$ python -q
>>> import numpy as np
>>> import numpy.linalg as la
>>> np.set_printoptions(precision=3, suppress=True, linewidth=140)
>>> rd = lambda a: np.round(a, 3) + 0
>>> W2 = np.array([[-2, -2, 5, 1], [-5, 2, -2, 3]])
>>> rng = np.random.default_rng(94)
>>> arr = rng.normal(size=(19, 2)) @ W2 + np.array([4, -2, -3, -2])
>>> rd(arr)
array([[ -0.594,  -2.997,   1.034,   0.554],
       [  4.434,  -0.317,  -6.673,  -2.128],
       [  4.124,  -2.776,  -1.445,  -2.126],
       [  3.829,  -3.387,  -0.053,  -2.001],
       [ 10.689,  -3.185,  -3.411,  -5.907],
       [  5.844,   2.465, -13.04 ,  -2.735],
       [  7.683,   0.004,  -8.73 ,  -3.962],
       [  5.79 ,  -3.681,  -0.284,  -3.143],
       [  5.676,  -2.323,  -3.05 ,  -2.981],
       [ 10.227,  -1.553,  -6.595,  -5.526],
       [ -0.213,  -5.405,   5.859,   0.164],
       [  4.381,  -1.144,  -4.936,  -2.156],
       [ 12.646,  -5.125,  -0.232,  -7.164],
       [  3.889,  -0.377,  -6.315,  -1.82 ],
       [  5.629,  -4.412,   1.298,  -3.103],
       [ -2.533,  -0.474,  -3.361,   1.842],
       [ -2.81 ,  -0.298,  -3.607,   2.013],
       [  6.331,  -2.962,  -2.007,  -3.401],
       [  2.338,  -2.204,  -1.865,  -1.065]])
>>> # rank 3
>>> Y = arr + rng.integers(-2, 3, (19, 3)) @ rng.integers(-2, 3, (3, 4))
>>> rd(Y)
array([[  0.406,  -8.997,   1.034,  -3.446],
       [  4.434,   7.683,  -6.673,   2.872],
       [  4.124,   1.224,  -6.445,   2.874],
       [  2.829,  -5.387,   1.947,  -4.001],
       [ 12.689,  -3.185,  -2.411,  -6.907],
       [  5.844,  -1.535,  -8.04 ,  -7.735],
       [  4.683,   2.004,  -0.73 ,  -5.962],
       [  2.79 ,  -1.681,   3.716,  -3.143],
       [  3.676,  -2.323,   3.95 ,  -5.981],
       [ 14.227,  -1.553, -10.595,  -4.526],
       [ -2.213,  -1.405,   3.859,   4.164],
       [  4.381,   6.856,  -2.936,   1.844],
       [ 13.646,  -3.125,  -2.232,  -5.164],
       [  3.889,  -0.377,  -4.315,  -2.82 ],
       [  5.629,  -8.412,   4.298,  -7.103],
       [ -3.533,  -2.474,   2.639,  -2.158],
       [  1.19 ,  -0.298,  -7.607,   3.013],
       [  3.331,  -4.962,   2.993,  -6.401],
       [  0.338,  -2.204,   3.135,  -3.065]])
>>> rd(la.svd(Y - arr, compute_uv=False))
array([23.277, 16.583,  5.844,  0.   ])
